In [1]: import numpy as np

In [2]: import numpy.linalg as la

In [3]: np.set_printoptions(precision=1, suppress=True, linewidth=100)

In [4]: data = np.load("test16.npy")

In [5]: data
Out[5]: 
array([[ 4.,  0.,  0.,  0.,  0.,  0.,  0.,  0.,  0.],
       [ 0.,  5.,  0., -2.,  0., -1.,  1., -2., -1.],
       [ 0.,  0.,  4.,  0.,  0.,  0.,  0.,  0.,  0.],
       [ 0., -2.,  0.,  8.,  0.,  2., -2.,  4.,  2.],
       [ 0.,  0.,  0.,  0.,  4.,  0.,  0.,  0.,  0.],
       [ 0., -1.,  0.,  2.,  0.,  5., -1.,  2.,  1.],
       [ 0.,  1.,  0., -2.,  0., -1.,  5., -2., -1.],
       [ 0., -2.,  0.,  4.,  0.,  2., -2.,  8.,  2.],
       [ 0., -1.,  0.,  2.,  0.,  1., -1.,  2.,  5.]])

In [6]: Lm = la.cholesky(data)

In [7]: np.diag(Lm) ** 2
Out[7]: array([4. , 5. , 4. , 7.2, 4. , 4.4, 4.4, 5.5, 4.3])

In [8]: la.eigvalsh(data).min() > 0
Out[8]: np.True_

In [9]: Lm
Out[9]: 
array([[ 2. ,  0. ,  0. ,  0. ,  0. ,  0. ,  0. ,  0. ,  0. ],
       [ 0. ,  2.2,  0. ,  0. ,  0. ,  0. ,  0. ,  0. ,  0. ],
       [ 0. ,  0. ,  2. ,  0. ,  0. ,  0. ,  0. ,  0. ,  0. ],
       [ 0. , -0.9,  0. ,  2.7,  0. ,  0. ,  0. ,  0. ,  0. ],
       [ 0. ,  0. ,  0. ,  0. ,  2. ,  0. ,  0. ,  0. ,  0. ],
       [ 0. , -0.4,  0. ,  0.6,  0. ,  2.1,  0. ,  0. ,  0. ],
       [ 0. ,  0.4,  0. , -0.6,  0. , -0.2,  2.1,  0. ,  0. ],
       [ 0. , -0.9,  0. ,  1.2,  0. ,  0.4, -0.4,  2.3,  0. ],
       [ 0. , -0.4,  0. ,  0.6,  0. ,  0.2, -0.2,  0.3,  2.1]])

In [10]: Lm @ Lm.T
Out[10]: 
array([[ 4.,  0.,  0.,  0.,  0.,  0.,  0.,  0.,  0.],
       [ 0.,  5.,  0., -2.,  0., -1.,  1., -2., -1.],
       [ 0.,  0.,  4.,  0.,  0.,  0.,  0.,  0.,  0.],
       [ 0., -2.,  0.,  8.,  0.,  2., -2.,  4.,  2.],
       [ 0.,  0.,  0.,  0.,  4.,  0.,  0.,  0.,  0.],
       [ 0., -1.,  0.,  2.,  0.,  5., -1.,  2.,  1.],
       [ 0.,  1.,  0., -2.,  0., -1.,  5., -2., -1.],
       [ 0., -2.,  0.,  4.,  0.,  2., -2.,  8.,  2.],
       [ 0., -1.,  0.,  2.,  0.,  1., -1.,  2.,  5.]])

In [11]: data / np.sqrt(np.outer(np.diag(data), np.diag(data)))
Out[11]: 
array([[ 1. ,  0. ,  0. ,  0. ,  0. ,  0. ,  0. ,  0. ,  0. ],
       [ 0. ,  1. ,  0. , -0.3,  0. , -0.2,  0.2, -0.3, -0.2],
       [ 0. ,  0. ,  1. ,  0. ,  0. ,  0. ,  0. ,  0. ,  0. ],
       [ 0. , -0.3,  0. ,  1. ,  0. ,  0.3, -0.3,  0.5,  0.3],
       [ 0. ,  0. ,  0. ,  0. ,  1. ,  0. ,  0. ,  0. ,  0. ],
       [ 0. , -0.2,  0. ,  0.3,  0. ,  1. , -0.2,  0.3,  0.2],
       [ 0. ,  0.2,  0. , -0.3,  0. , -0.2,  1. , -0.3, -0.2],
       [ 0. , -0.3,  0. ,  0.5,  0. ,  0.3, -0.3,  1. ,  0.3],
       [ 0. , -0.2,  0. ,  0.3,  0. ,  0.2, -0.2,  0.3,  1. ]])

In [12]: A = np.load("block16.npy")

In [13]: A
Out[13]: 
array([[1. , 0.7, 0.5, 0.3],
       [0.7, 1. , 0.7, 0.5],
       [0.5, 0.7, 1. , 0.7],
       [0.3, 0.5, 0.7, 1. ]])

In [14]: ev, vecs = la.eigh(A)

In [15]: x = np.array([0, 0, 0, 2])

In [16]: x @ A @ x
Out[16]: np.float64(4.0)

In [17]: la.eigvalsh(A[1:, 1:])
Out[17]: array([0.2, 0.5, 2.3])

In [18]: x @ A @ x / (x @ x), round(float(ev[0]), 1), np.round(ev[-1], 1)
Out[18]: (np.float64(1.0), 0.2, np.float64(2.7))

In [19]: (np.sign(vecs[:, -1].round(6)) == np.sign(vecs[0, -1].round(6))).astype(int)
Out[19]: array([1, 1, 1, 1])

In [20]: Lm = la.cholesky(A)

In [21]: np.diag(Lm) ** 2
Out[21]: array([1. , 0.5, 0.5, 0.5])

In [22]: la.eigvalsh(A).min() > 0
Out[22]: np.True_

In [23]: x = np.ones(4)

In [24]: for _ in range(6):
    ...:     x = A @ x
    ...:     x /= la.norm(x)
    ...:     print(round(x @ A @ x, 1))
    ...: 
2.7
2.7
2.7
2.7
2.7
2.7

In [25]: x
Out[25]: array([0.5, 0.5, 0.5, 0.5])

In [26]: x = np.array([5, 1, -8, -7])

In [27]: rhs = A @ x

In [28]: coef, lr = np.zeros(4), 1 / la.norm(A, 2) ** 2

In [29]: for i in range(250):
    ...:     coef -= lr * A.T @ (A @ coef - rhs)
    ...:     if i % 50 == 0: print(i, round(la.norm(A @ coef - rhs), 1))
    ...: 
0 7.4
50 0.5
100 0.4
150 0.2
200 0.2

In [30]: coef
Out[30]: array([ 5.1,  0.7, -7.6, -7.2])

In [31]: round(la.cond(A), 1)
Out[31]: np.float64(12.5)

In [32]: W1 = np.array([[1, -2, 2], [0, -1, -1], [0, -2, 0], [2, 1, -1]])

In [33]: coef = np.array([4, 5, -4])

In [34]: H = np.maximum(A @ W1 + coef, 0)

In [35]: la.matrix_rank(H)
Out[35]: np.int64(2)

In [36]: cent = np.array([[1, 1, 1], [1, 2, -2], [-2, -2, -2]])

In [37]: H @ cent
Out[37]: 
array([[ 7.2,  8.8,  2.4],
       [ 7.4,  9.1,  2.3],
       [ 7.9,  9.9,  1.9],
       [ 9.8, 13.3, -0.7]])

In [38]: mat = np.loadtxt("layer3.csv", delimiter=",")

In [39]: mat
Out[39]: 
array([[ 21.,  12.,  -6.,  17.,  -8.,   2.,   1.,  -2.,   5.],
       [ 12.,  28.,  -8.,  21., -24.,   9.,  18.,  10.,  -3.],
       [ -6.,  -8.,  30.,  -5.,  -4., -13.,  -3.,  -3.,  -6.],
       [ 17.,  21.,  -5.,  28., -25.,   8.,   5.,   7.,   0.],
       [ -8., -24.,  -4., -25.,  42.,   1.,  -7., -25.,   8.],
       [  2.,   9., -13.,   8.,   1.,  16.,  13.,   0.,   2.],
       [  1.,  18.,  -3.,   5.,  -7.,  13.,  35.,  12.,  -6.],
       [ -2.,  10.,  -3.,   7., -25.,   0.,  12.,  35.,  -3.],
       [  5.,  -3.,  -6.,   0.,   8.,   2.,  -6.,  -3.,  16.]])

In [40]: rk = la.matrix_rank(mat)

In [41]: rk
Out[41]: np.int64(7)

In [42]: N = la.svd(mat)[2][rk:].T

In [43]: la.matrix_rank(mat.T @ mat), la.matrix_rank(mat @ mat.T)
Out[43]: (np.int64(7), np.int64(7))

In [44]: [int(la.matrix_rank(np.delete(mat, i, axis=0))) for i in range(9)]
Out[44]: [7, 7, 7, 7, 7, 7, 7, 7, 7]
